$ python -q
>>> import numpy as np
>>> np.set_printoptions(suppress=True, linewidth=160)
>>> M2 = np.array([[-2], [0], [-4]])
>>> mat = np.block([[np.zeros((3, 3)), M2], [M2.T, np.zeros((1, 1))]])
>>> print(mat)
[[ 0.  0.  0. -2.]
 [ 0.  0.  0.  0.]
 [ 0.  0.  0. -4.]
 [-2.  0. -4.  0.]]
>>> print(np.linalg.cond(mat) > 100)
True
>>> print(np.round(np.linalg.norm(mat, 2) / np.linalg.norm(mat), 1))
0.7
>>> print(np.argsort(-np.linalg.norm(mat, axis=0).round(6), kind="stable")[:3])
[3 2 0]
>>> print(np.unique(mat.round(6), axis=0).shape)
(4, 4)
>>> print(np.abs(np.diag(np.linalg.qr(mat)[1])) > 1e-9)
[ True False False  True]
>>> print(np.round(np.trace(np.linalg.pinv(mat) @ mat), 1))
2.0
>>> print(np.round(mat @ np.linalg.pinv(mat) @ mat, 1))
[[ 0.  0.  0. -2.]
 [ 0.  0.  0.  0.]
 [ 0.  0.  0. -4.]
 [-2.  0. -4.  0.]]
>>> print(np.linalg.lstsq(mat[:-1].T, mat[-1])[2])
1
>>> M = np.load("sample18.npy")
>>> print(M)
[[0 0 0]
 [2 0 0]
 [0 0 0]
 [0 0 0]
 [0 0 0]
 [0 0 0]]
>>> # row 1 dominates
>>> rk = np.linalg.matrix_rank(M)
>>> print(rk)
1
>>> ns = np.linalg.svd(M)[2][rk:].T
>>> print(M @ ns)
[[0. 0.]
 [0. 0.]
 [0. 0.]
 [0. 0.]
 [0. 0.]
 [0. 0.]]
>>> print(np.linalg.matrix_rank(M.T @ M), np.linalg.matrix_rank(M @ M.T))
1 1
>>> print(ns.shape)
(3, 2)
>>> print(M.shape)
(6, 3)
>>> M[6]
Traceback (most recent call last):
  File "<python-input-23>", line 1, in <module>
    M[6]
    ~^^^
IndexError: index 6 is out of bounds for axis 0 with size 6
>>> M[:, 3]
Traceback (most recent call last):
  File "<python-input-24>", line 1, in <module>
    M[:, 3]
    ~^^^^^^
IndexError: index 3 is out of bounds for axis 1 with size 3
>>> print(np.diff(M, axis=0))
[[ 2  0  0]
 [-2  0  0]
 [ 0  0  0]
 [ 0  0  0]
 [ 0  0  0]]
>>> print(M.sum(axis=1))
[0 2 0 0 0 0]
>>> print(round(float(np.linalg.norm(M)), 1))
2.0
>>> U, sig, Vh = np.linalg.svd(M)
>>> V = Vh[:(sig > 1e-8).sum()]
>>> rng = np.random.default_rng(157175)
>>> x0 = M[2] + -3 * M[5] + rng.integers(2) * np.eye(3)[2]
>>> print(x0)
[0. 0. 1.]
>>> print(V.T @ V)
[[1. 0. 0.]
 [0. 0. 0.]
 [0. 0. 0.]]
>>> print(np.linalg.matrix_rank(np.vstack([M, x0])))
2
>>> print(np.linalg.matrix_rank(M, rtol=0.1))
1
>>> print([round(float(x), 1) for x in np.linalg.svd(M, compute_uv=False)[:3]])
[2.0, 0.0, 0.0]
>>> E = np.triu(rng.random((5, 5)) < 0.5, 1).astype(int)
>>> E = E + E.T
>>> print(E)
[[0 1 1 1 1]
 [1 0 1 0 0]
 [1 1 0 0 1]
 [1 0 0 0 0]
 [1 0 1 0 0]]
>>> print(np.unique(M.round(6), axis=0).shape)
(2, 3)
>>> print(np.abs(np.diag(np.linalg.qr(M)[1])) > 1e-9)
[ True False False]
>>> print(np.allclose(M[:-1].T @ np.linalg.lstsq(M[:-1].T, M[-1])[0], M[-1]))
True
>>> print(np.linalg.lstsq(M[:-1].T, M[-1])[2])
1
>>> rk = np.linalg.matrix_rank(E)
>>> print(rk)
4
>>> ns = np.linalg.svd(E)[2][rk:].T
>>> print([int(np.linalg.matrix_rank(E[:i])) for i in range(1, len(E) + 1)])
[1, 2, 3, 4, 4]
>>> print(np.linalg.matrix_rank(E.T @ E), np.linalg.matrix_rank(E @ E.T))
4 4
>>> print([int(np.linalg.matrix_rank(E[:, :j + 1])) for j in range(5)])
[1, 2, 3, 4, 4]
>>> print(ns.shape)
(5, 1)
>>> print(np.round(ns @ ns.T, 1) + 0)
[[ 0.   0.   0.   0.   0. ]
 [ 0.   0.5  0.   0.  -0.5]
 [ 0.   0.   0.   0.   0. ]
 [ 0.   0.   0.   0.   0. ]
 [ 0.  -0.5  0.   0.   0.5]]
>>> print([int(np.linalg.matrix_rank(np.delete(E, i, axis=0))) for i in range(5)])
[3, 4, 3, 3, 4]
>>> A = np.load("data.npy")
>>> print(A.round(1) + 0)
[[-5.8 -3.1 -7.5 -6.9 -7.5]
 [-1.4 -1.6 -1.1 -2.1 -1.1]
 [ 0.8  0.6  0.   0.6  0. ]
 [ 1.1  0.7  0.1  0.8  0.1]
 [ 1.2  0.8  0.1  0.8  0.1]
 [ 1.6  1.   0.2  1.1  0.2]
 [ 5.3  1.9  1.7  2.7  1.7]
 [ 6.5  2.1  2.3  3.2  2.3]
 [ 7.3  2.2  2.7  3.5  2.7]
 [ 8.1  2.3  3.1  3.9  3.1]
 [ 8.8  2.4  3.5  4.1  3.5]
 [ 9.3  2.5  3.8  4.4  3.8]
 [11.1  2.7  4.8  5.1  4.8]
 [12.9  2.9  5.9  5.8  5.9]
 [18.4  3.3  9.4  8.   9.4]
 [21.4  3.6 11.4  9.3 11.4]]
>>> # column 4 repeats column 2
>>> Xc = A - A.mean(axis=0)
>>> V = np.linalg.svd(Xc)[2][:3]
>>> M2 = Xc - Xc @ V.T @ V
>>> print(np.linalg.norm(M2, axis=1).round(6).argmax())
0
>>> print(np.round(np.cov(Xc @ V.T, rowvar=False), 1) + 0)
[[105.3   0.    0. ]
 [  0.    1.4   0. ]
 [  0.    0.    0.7]]
>>> dist = np.linalg.norm(A[:, None] - A[None], axis=-1)
>>> print(dist[10].round(1))
[24.7 14.2 10.2  9.8  9.7  9.2  4.6  3.   2.   0.9  0.   0.7  3.2  5.6 13.3 17.7]
>>> print(dist.shape)
(16, 16)
>>> print(np.flatnonzero(dist[10] < dist.mean() / 2))
[ 6  7  8  9 10 11 12]
>>> print(np.round(np.linalg.norm(A - A.mean(axis=0), axis=1), 1))
[21.7 11.2  7.3  6.9  6.7  6.3  1.9  0.8  1.2  2.2  3.   3.7  6.1  8.5 16.2 20.6]
>>> print(dist.mean(axis=1).argmax())
0
>>> print(np.round(np.linalg.norm(A, axis=1), 1))
[14.3  3.4  1.1  1.5  1.7  2.2  6.7  8.2  9.2 10.3 11.2 11.8 14.3 16.7 24.3 28.6]
>>> M2 = A + rng.integers(-2, 3, (16, 3)) @ rng.integers(-2, 3, (3, 5))
>>> print(M2.round(1))
[[-6.8 -6.1 -8.5 -9.9 -8.5]
 [-6.4 -0.6 -3.1 -6.1 -6.1]
 [ 4.8  3.6  2.   6.6  4. ]
 [-2.9  1.7  0.1 -3.2 -3.9]
 [ 0.2  1.8  1.1 -0.2 -0.9]
 [ 7.6 -1.   1.2  6.1  6.2]
 [ 5.3 -5.1 -4.3  0.7  1.7]
 [ 5.5  5.1  4.3  3.2  1.3]
 [12.3  5.2  6.7  9.5  7.7]
 [ 2.1 -1.7 -0.9 -4.1 -2.9]
 [ 4.8 -3.6 -2.5 -1.9 -0.5]
 [11.3  5.5  6.8  7.4  5.8]
 [13.1  8.7 11.8  8.1  6.8]
 [10.9  3.9  4.9  4.8  3.9]
 [15.4  7.3 10.4  7.   6.4]
 [19.4  4.6 10.4  8.3  9.4]]
>>> print(np.round(M2 - A, 1))
[[-1. -3. -1. -3. -1.]
 [-5.  1. -2. -4. -5.]
 [ 4.  3.  2.  6.  4.]
 [-4.  1.  0. -4. -4.]
 [-1.  1.  1. -1. -1.]
 [ 6. -2.  1.  5.  6.]
 [ 0. -7. -6. -2.  0.]
 [-1.  3.  2.  0. -1.]
 [ 5.  3.  4.  6.  5.]
 [-6. -4. -4. -8. -6.]
 [-4. -6. -6. -6. -4.]
 [ 2.  3.  3.  3.  2.]
 [ 2.  6.  7.  3.  2.]
 [-2.  1. -1. -1. -2.]
 [-3.  4.  1. -1. -3.]
 [-2.  1. -1. -1. -2.]]
>>> print(np.linalg.matrix_rank(M2 - A, tol=1e-8))
3
>>> print(np.abs(M2 - A).sum(axis=1))
[ 9. 17. 19. 13.  5. 20. 15.  7. 23. 28. 26. 13. 20.  7. 12.  7.]
>>> gram = np.cov(A, rowvar=False)
>>> print(np.round(np.linalg.eigvalsh(gram)[::-1], 1) + 0)
[105.3   1.4   0.7   0.    0. ]
>>> print(np.round(A.std(axis=0), 1))
[6.9 1.7 4.2 3.7 4.2]
>>> print(np.round(np.corrcoef(A.T), 1))
[[1.  0.9 1.  1.  1. ]
 [0.9 1.  0.9 1.  0.9]
 [1.  0.9 1.  1.  1. ]
 [1.  1.  1.  1.  1. ]
 [1.  0.9 1.  1.  1. ]]
>>> print(np.argwhere(np.triu(np.abs(np.corrcoef(A.T)) > 0.8, 1)))
[[0 1]
 [0 2]
 [0 3]
 [0 4]
 [1 2]
 [1 3]
 [1 4]
 [2 3]
 [2 4]
 [3 4]]
>>> K = np.loadtxt("layer9.csv", delimiter=",")
>>> print(K)
[[ 4.  7. 14. -9.]
 [ 0.  2. -4.  4.]
 [ 0. -3. -2.  1.]
 [ 0. -3. -6.  5.]]
>>> Q = K.astype(float).copy()
>>> for j in range(4):
...     Q[:, j] -= Q[:, :j] @ (Q[:, :j].T @ Q[:, j])
...     Q[:, j] /= np.linalg.norm(Q[:, j])
... 
>>> print(Q.round(1) + 0)
[[ 1.   0.   0.   0. ]
 [ 0.   0.4 -0.8 -0.4]
 [ 0.  -0.6  0.  -0.8]
 [ 0.  -0.6 -0.6  0.5]]
>>> print(np.round(Q.T @ Q, 1) + 0)
[[1. 0. 0. 0.]
 [0. 1. 0. 0.]
 [0. 0. 1. 0.]
 [0. 0. 0. 1.]]
>>> U, sig, Vh = np.linalg.svd(K)
>>> print(sig.round(1))
[20.9  4.6  2.   0.2]
>>> M2 = U[:, :3] @ np.diag(sig[:3]) @ Vh[:3]
>>> print(np.round(np.abs(K - M2).max(), 1))
0.1
>>> print(np.round(np.linalg.det(K), 1))
-32.0
>>> print(np.allclose(K, K.T))
False
>>> K.inv()
Traceback (most recent call last):
  File "<python-input-90>", line 1, in <module>
    K.inv()
    ^^^^^
AttributeError: 'numpy.ndarray' object has no attribute 'inv'
>>> print(K @ K)
[[ 16.  27.  54. -39.]
 [  0.   4. -24.  24.]
 [  0.  -3.  10.  -9.]
 [  0.  -3.  -6.   7.]]
>>> print(np.round(np.sort(np.abs(np.linalg.eigvals(K))), 1))
[1. 2. 4. 4.]
>>> assert K == K.T
Traceback (most recent call last):
  File "<python-input-93>", line 1, in <module>
    assert K == K.T
           ^^^^^^^^
ValueError: The truth value of an array with more than one element is ambiguous. Use a.any() or a.all()
>>> print((K + K.T) / 2)
[[ 4.   3.5  7.  -4.5]
 [ 3.5  2.  -3.5  0.5]
 [ 7.  -3.5 -2.  -2.5]
 [-4.5  0.5 -2.5  5. ]]
